>>> import numpy as np
>>> import numpy.linalg as la
>>> np.set_printoptions(precision=3, suppress=True, linewidth=120, floatmode="fixed")
>>> K = np.loadtxt("mat.csv", delimiter=",")
>>> K
array([[-0.013,  0.995,  8.055, -3.075, -6.979, -3.028],
       [ 0.049,  0.946,  8.092, -2.982, -6.942, -2.941],
       [ 0.021,  0.981,  8.051, -2.970, -6.983, -2.964],
       [-0.003,  1.007,  7.960, -2.965, -6.916, -2.928],
       [ 0.009,  1.005,  7.992, -3.047, -6.997, -3.045],
       [ 0.047,  0.965,  8.007, -2.957, -6.985, -2.921],
       [-0.086,  1.009,  8.013, -2.938, -6.950, -2.943],
       [ 0.065,  0.979,  7.993, -2.960, -7.052, -2.920],
       [ 0.047,  1.037,  8.027, -3.029, -6.967, -3.016],
       [-0.025,  0.954,  7.967, -2.975, -7.001, -3.103],
       [-0.039,  1.010,  7.951, -3.034, -6.976, -2.988],
       [-0.002,  1.034,  7.974, -3.030, -6.959, -2.967],
       [ 0.001,  0.917,  7.922, -3.060, -7.049, -3.018],
       [ 6.980,  7.041, -6.021, -1.037, -7.022,  8.050],
       [ 7.015,  7.005, -6.031, -1.040, -6.983,  7.959],
       [ 7.018,  7.067, -5.930, -1.056, -7.025,  7.961],
       [ 6.983,  7.001, -5.986, -1.041, -6.936,  8.045],
       [ 6.978,  7.028, -6.005, -1.036, -7.002,  8.110],
       [ 7.058,  7.004, -5.942, -1.024, -7.043,  8.063],
       [ 6.994,  7.057, -5.916, -1.003, -6.943,  8.075],
       [ 6.926,  7.018, -6.016, -1.032, -6.989,  7.877],
       [ 7.014,  7.014, -5.908, -0.959, -7.032,  7.976],
       [ 7.026,  6.958, -6.078, -0.992, -6.943,  7.968],
       [ 7.011,  7.022, -6.015, -1.029, -6.962,  8.006],
       [ 6.966,  7.044, -5.963, -0.973, -6.878,  7.953],
       [ 7.043,  6.955, -6.028, -0.956, -6.991,  8.041]])
>>> x = np.array([0, 1, 0, 0, 1, 1])
>>> target = K @ x
>>> np.round(la.lstsq(K, target)[0], 3) + 0
array([0.000, 1.000, 0.000, 0.000, 1.000, 1.000])
>>> rng = np.random.default_rng(0)
>>> target = target + 0.05 * rng.normal(size=26)
>>> target
array([-9.006, -8.944, -8.934, -8.832, -9.064, -8.923, -8.819, -8.946, -8.981, -9.213, -8.985, -8.890, -9.266,  8.058,
        7.919,  7.966,  8.083,  8.120,  8.045,  8.241,  7.900,  8.026,  7.950,  8.084,  8.164,  8.010])
>>> coef, *_ = la.lstsq(K, target)
>>> [round(float(la.norm(la.solve(K.T @ K + lam * np.eye(6), K.T @ target))), 2) for lam in (0, 1, 10, 100)]
[2.18, 0.92, 0.9, 0.86]
>>> B = np.array([[1, -7, -2, 0, -8, -1, 7],
...     [8, 2, 8, -3, -8, -6, 8],
...     [2, -8, -6, -2, -1, 6, 6],
...     [2, -8, -5, 9, 1, 2, -3],
...     [8, -2, 9, -7, 9, -6, -6],
...     [-5, 6, 3, 1, -2, -5, -8],
...     [4, -4, 9, -2, -4, -3, 9]])
>>> E = B - B.T
>>> E
array([[  0, -15,  -4,  -2, -16,   4,   3],
       [ 15,   0,  16,   5,  -6, -12,  12],
       [  4, -16,   0,   3, -10,   3,  -3],
       [  2,  -5,  -3,   0,   8,   1,  -1],
       [ 16,   6,  10,  -8,   0,  -4,  -2],
       [ -4,  12,  -3,  -1,   4,   0,  -5],
       [ -3, -12,   3,   1,   2,   5,   0]])
>>> la.cond(E) > 100
np.True_
>>> round(la.norm(E, 2) / la.norm(E), 3)
np.float64(0.642)
>>> A = np.array([[0.4, 0.6, -0.1], [0.0, -0.1, 0.1], [0.2, 1.1, 0.6]])
>>> A[0] = A[1] + 0.05 * rng.normal(size=3)
>>> print(A)
[[-0.037 -0.146  0.077]
 [ 0.000 -0.100  0.100]
 [ 0.200  1.100  0.600]]
>>> # row 2 is much longer than the rest
>>> x = np.array([1, 3, 0])
>>> a = np.maximum(A @ x, 0)
>>> A.T @ a
array([0.700, 3.850, 2.100])
>>> A * (a > 1e-9)[:, None]
array([[-0.000, -0.000,  0.000],
       [ 0.000, -0.000,  0.000],
       [ 0.200,  1.100,  0.600]])
>>> print(round(la.norm(A, 2), 3))
1.273
>>> print(la.norm(A, axis=0))
[0.203 1.114 0.613]
>>> round(float(la.norm(A) ** 2 / la.norm(A, 2) ** 2), 3)
1.023
>>> round(la.norm(A, 1), 3), round(la.norm(A, np.inf), 3)
(np.float64(1.346), np.float64(1.9))
>>> B = np.array([[-2, -2, 2, -3], [-3, 1, 1, -1], [-2, -2, 3, 3], [0, 3, -3, 1]])
>>> m1 = np.triu(B, 1)
>>> m1
array([[ 0, -2,  2, -3],
       [ 0,  0,  1, -1],
       [ 0,  0,  0,  3],
       [ 0,  0,  0,  0]])
>>> # null space of dimension 1
>>> np.round(m1 @ la.pinv(m1) @ m1, 3) + 0
array([[ 0.000, -2.000,  2.000, -3.000],
       [ 0.000,  0.000,  1.000, -1.000],
       [ 0.000,  0.000,  0.000,  3.000],
       [ 0.000,  0.000,  0.000,  0.000]])
>>> la.lstsq(m1[:-1].T, m1[-1])[2]
np.int32(3)
>>> round(np.trace(la.pinv(m1) @ m1), 3)
np.float64(3.0)
>>> rk = la.matrix_rank(m1)
>>> rk
np.int64(3)
>>> N = la.svd(m1)[2][rk:].T
>>> la.matrix_rank(m1.T @ m1), la.matrix_rank(m1 @ m1.T)
(np.int64(3), np.int64(3))
>>> [int(la.matrix_rank(np.delete(m1, i, axis=0))) for i in range(4)]
[2, 2, 2, 3]
>>> N @ N.T
array([[1.000, 0.000, 0.000, 0.000],
       [0.000, 0.000, 0.000, 0.000],
       [0.000, 0.000, 0.000, 0.000],
       [0.000, 0.000, 0.000, 0.000]])
>>> [int(la.matrix_rank(m1[:i])) for i in range(1, len(m1) + 1)]
[1, 2, 3, 3]
>>> F = np.load("arr.npy")
>>> F
array([[-1, -1, -1],
       [-1, -2, -2],
       [-1, -2, -3]])
>>> # symmetric
>>> ev, vecs = la.eigh(F)
>>> np.unique(ev.round(6) + 0, return_counts=True)[1]
array([1, 1, 1])
>>> np.round(vecs.T @ vecs, 3) + 0
array([[1.000, 0.000, 0.000],
       [0.000, 1.000, 0.000],
       [0.000, 0.000, 1.000]])
>>> np.round(ev.sum(), 3), np.trace(F)
(np.float64(-6.0), np.int64(-6))
>>> vecs @ np.diag(ev) @ vecs.T
array([[-1.000, -1.000, -1.000],
       [-1.000, -2.000, -2.000],
       [-1.000, -2.000, -3.000]])
>>> ev
array([-5.049, -0.643, -0.308])
>>> print(np.round(vecs.T @ F @ vecs, 3) + 0)
[[-5.049  0.000  0.000]
 [ 0.000 -0.643  0.000]
 [ 0.000  0.000 -0.308]]
>>> la.svd(F, compute_uv=False)
array([5.049, 0.643, 0.308])
>>> x = np.array([2, 2, 0])
>>> target = F @ x
>>> coef, lr = np.zeros(3), 1 / la.norm(F, 2) ** 2
>>> for i in range(150):
...     coef -= lr * F.T @ (F @ coef - target)
...     if i % 50 == 0: print(i, round(la.norm(F @ coef - target), 3))
... 
0 1.351
50 0.599
100 0.27
>>> round(la.cond(F), 3)
np.float64(16.394)
>>> print(coef)
[1.964 1.817 0.163]
>>> blk = np.stack([F, -2 * F, F[::-1]])
>>> np.einsum("bij,cij->bc", blk, blk)
array([[ 26, -52,  21],
       [-52, 104, -42],
       [ 21, -42,  26]])
>>> blk.sum(axis=0)
array([[ 0, -1, -2],
       [ 0,  0,  0],
       [ 0,  1,  2]])
>>> la.matrix_rank(blk)
array([3, 3, 3])
>>> theta = np.radians(45)
>>> r_ = np.eye(3)
>>> r_[2, 2] = r_[0, 0] = np.cos(theta)
>>> r_[2, 0], r_[0, 2] = -np.sin(theta), np.sin(theta)
>>> r_
array([[ 0.707,  0.000,  0.707],
       [ 0.000,  1.000,  0.000],
       [-0.707,  0.000,  0.707]])
>>> B = F @ r_.T
>>> np.allclose(la.norm(F, axis=1), la.norm(B, axis=1))
True
>>> print(np.allclose(F @ F.T, B @ B.T))
True
>>> np.abs(B - F).max(axis=0)
array([1.828, 0.000, 1.586])
